% python3 -q
>>> import numpy as np
>>> from numpy import linalg as LA
>>> np.set_printoptions(precision=2, suppress=True, linewidth=140, sign=" ")
>>> rng = np.random.default_rng(8882)
>>> labels = rng.integers(0, 2, 10)
>>> data = (labels[:, None] == labels) * 4 + np.eye(10)
>>> print(data)
[[ 5.  0.  0.  0.  4.  4.  4.  0.  4.  4.]
 [ 0.  5.  4.  4.  0.  0.  0.  4.  0.  0.]
 [ 0.  4.  5.  4.  0.  0.  0.  4.  0.  0.]
 [ 0.  4.  4.  5.  0.  0.  0.  4.  0.  0.]
 [ 4.  0.  0.  0.  5.  4.  4.  0.  4.  4.]
 [ 4.  0.  0.  0.  4.  5.  4.  0.  4.  4.]
 [ 4.  0.  0.  0.  4.  4.  5.  0.  4.  4.]
 [ 0.  4.  4.  4.  0.  0.  0.  5.  0.  0.]
 [ 4.  0.  0.  0.  4.  4.  4.  0.  5.  4.]
 [ 4.  0.  0.  0.  4.  4.  4.  0.  4.  5.]]
>>> # symmetric, so the eigenvalues are real
>>> vec = np.ones(10)
>>> for _ in range(7):
...     vec = data @ vec
...     vec /= LA.norm(vec)
...     print(round(vec @ data @ vec, 2))
... 
23.11
24.0
24.51
24.76
24.89
24.95
24.98
>>> print(vec)
[ 0.41  0.03  0.03  0.03  0.41  0.41  0.41  0.03  0.41  0.41]
>>> ev, evecs = LA.eigh(data)
>>> print(np.unique(ev.round(6) + 0, return_counts=True)[1])
[ 8  1  1]
>>> print(LA.eigvalsh(data @ data))
[   1.    1.    1.    1.    1.    1.    1.    1.  289.  625.]
>>> print(ev)
[  1.   1.   1.   1.   1.   1.   1.   1.  17.  25.]
>>> print(ev.sum(), np.trace(data))
50.0 50.0
>>> A2 = LA.inv(data)
>>> print(np.allclose(A2, data.T))
False
>>> print(round(float(LA.det(data) * LA.det(A2)), 2))
1.0
>>> print(np.round(data @ A2, 2) + 0)
[[ 1.  0.  0.  0.  0.  0.  0.  0.  0.  0.]
 [ 0.  1.  0.  0.  0.  0.  0.  0.  0.  0.]
 [ 0.  0.  1.  0.  0.  0.  0.  0.  0.  0.]
 [ 0.  0.  0.  1.  0.  0.  0.  0.  0.  0.]
 [ 0.  0.  0.  0.  1.  0.  0.  0.  0.  0.]
 [ 0.  0.  0.  0.  0.  1.  0.  0.  0.  0.]
 [ 0.  0.  0.  0.  0.  0.  1.  0.  0.  0.]
 [ 0.  0.  0.  0.  0.  0.  0.  1.  0.  0.]
 [ 0.  0.  0.  0.  0.  0.  0.  0.  1.  0.]
 [ 0.  0.  0.  0.  0.  0.  0.  0.  0.  1.]]
>>> K = np.loadtxt("m.csv", delimiter=",")
>>> print(K.round(2) + 0)
[[-0.21 -0.23 -0.26]
 [ 0.86  0.03 -0.19]
 [ 0.    0.51  0.  ]
 [ 0.09 -0.61  0.4 ]
 [ 0.    0.37 -0.08]
 [-0.3   0.34  0.16]
 [-0.04  0.1   0.65]
 [-0.34 -0.22 -0.32]
 [ 0.09  0.05  0.43]]
>>> A2 = K / LA.norm(K, axis=1, keepdims=True)
>>> cov = A2 @ A2.T
>>> print(LA.norm(A2, axis=1))
[ 1.  1.  1.  1.  1.  1.  1.  1.  1.]
>>> A2 = np.c_[K[:, :1] @ np.array([[3]]), np.array([3, 3, 0, -3, 3, -2, 3, -2, 2])]
>>> print(A2)
[[-0.64  3.  ]
 [ 2.57  3.  ]
 [ 0.    0.  ]
 [ 0.26 -3.  ]
 [ 0.    3.  ]
 [-0.9  -2.  ]
 [-0.13  3.  ]
 [-1.03 -2.  ]
 [ 0.26  2.  ]]
>>> print(LA.matrix_rank(np.c_[K, A2]))
4
>>> print(LA.matrix_rank(A2))
2
>>> print(np.round(LA.lstsq(K, A2[:, 0])[0], 2) + 0)
[ 3.  0.  0.]
>>> print(LA.norm(LA.qr(K)[0].T @ A2, axis=0) ** 2 / ((A2 ** 2).sum(axis=0) + 1e-12))
[ 1.    0.27]
>>> print(np.round(LA.norm(A2 - K @ LA.lstsq(K, A2)[0], axis=0), 2) + 0)
[ 0.    6.45]
>>> J = np.load("case1.npy")
>>> print(J)
[[  0.8  -0.2  -0.2   0.5   0.6  -0.2]
 [ -1.9  -0.6   0.1  -0.2  -1.5   1.3]
 [  0.6   1.2  -0.7  -0.4  -0.6  -0.8]
 [ -1.2   0.2  -0.1  -0.4  -1.2   0.7]
 [  0.5   2.1   0.   -1.6   0.9  -0.1]
 [ -1.   -0.8   0.1  -1.8   1.4   0. ]
 [  0.2   0.2  -0.5  -0.2   0.2   0.9]
 [ -0.2  -1.3  -1.2   0.6  -0.6   1.4]
 [ -0.6  -0.4  -0.9  -0.1   0.1  -2.7]
 [  0.4  -2.4   0.5   0.2  -0.9   0.7]
 [ -0.9   1.4  -1.   -0.2  -0.4  -1.1]
 [ -0.1  -0.3   0.2  -1.3  -1.3  -0.8]
 [  0.6   0.5  -0.8   0.5  -0.6  -0.5]
 [  0.3  -0.6   0.4  -1.4  -1.7   0.1]
 [ -0.7   0.8  -1.6   0.3  -0.9   0.1]
 [ -0.9   1.2  -0.4   0.5  -1.4   0.5]
 [  0.3  -1.1   2.2  -1.    0.6  -1.2]
 [  1.2   0.1  -0.6   0.8  -1.1   0.7]
 [ -1.2  -0.7   0.1  -0.8  -0.9   0.4]
 [ -0.2  -1.7  -1.4   1.5   0.9   0.5]
 [ -0.5   0.2  -2.1  -0.7   2.2   0.3]
 [ -1.4   2.5  -1.2  -0.3  -2.2   1.7]
 [  0.4   1.   -0.9   1.2  -0.9  -0.1]
 [ -0.9  -0.3   0.5   0.7   0.2  -0.3]
 [ -0.9   1.4   1.1   1.2  -0.5  -1.8]
 [  0.    0.6  -0.8  -1.5   0.5   1.5]
 [  0.6   1.2  -0.5   1.2  -1.9  -1.3]
 [  0.5  -1.2   0.    0.7   1.6   0.7]
 [-12.  -22.  -12.  -12.   18.   38. ]
 [  0.2   0.9   0.5   0.7  -0.3   0.8]
 [ -1.4   0.2   1.7  -0.8  -3.2  -1.8]]
>>> # row 28 dominates
>>> w1 = np.array([[-1, -3, -3, 1, -3, 1],
...     [1, 3, -2, 0, -1, -2],
...     [0, 3, 1, 2, -3, 0],
...     [3, 1, 0, 2, 0, 2],
...     [-1, 3, 2, 0, 3, -2],
...     [2, 1, -3, 0, -1, 1]])
>>> b = np.array([0, 1, 0, -2, 2, 2])
>>> act = np.maximum(J @ w1 + b, 0)
>>> print(LA.matrix_rank(act))
6
>>> print((act > 0).mean(axis=0))
[ 0.58  0.52  0.45  0.1   0.68  0.74]
>>> basis = np.array([[-1, 2], [-1, 2], [-1, 2], [1, -1], [-2, 1], [0, 1]])
>>> print((act @ basis).round(6).argmax(axis=1))
[ 1  1  1  1  1  1  1  1  1  1  1  1  1  1  1  1  1  1  1  1  1  1  1  1  1  1  1  1  1  1  1]
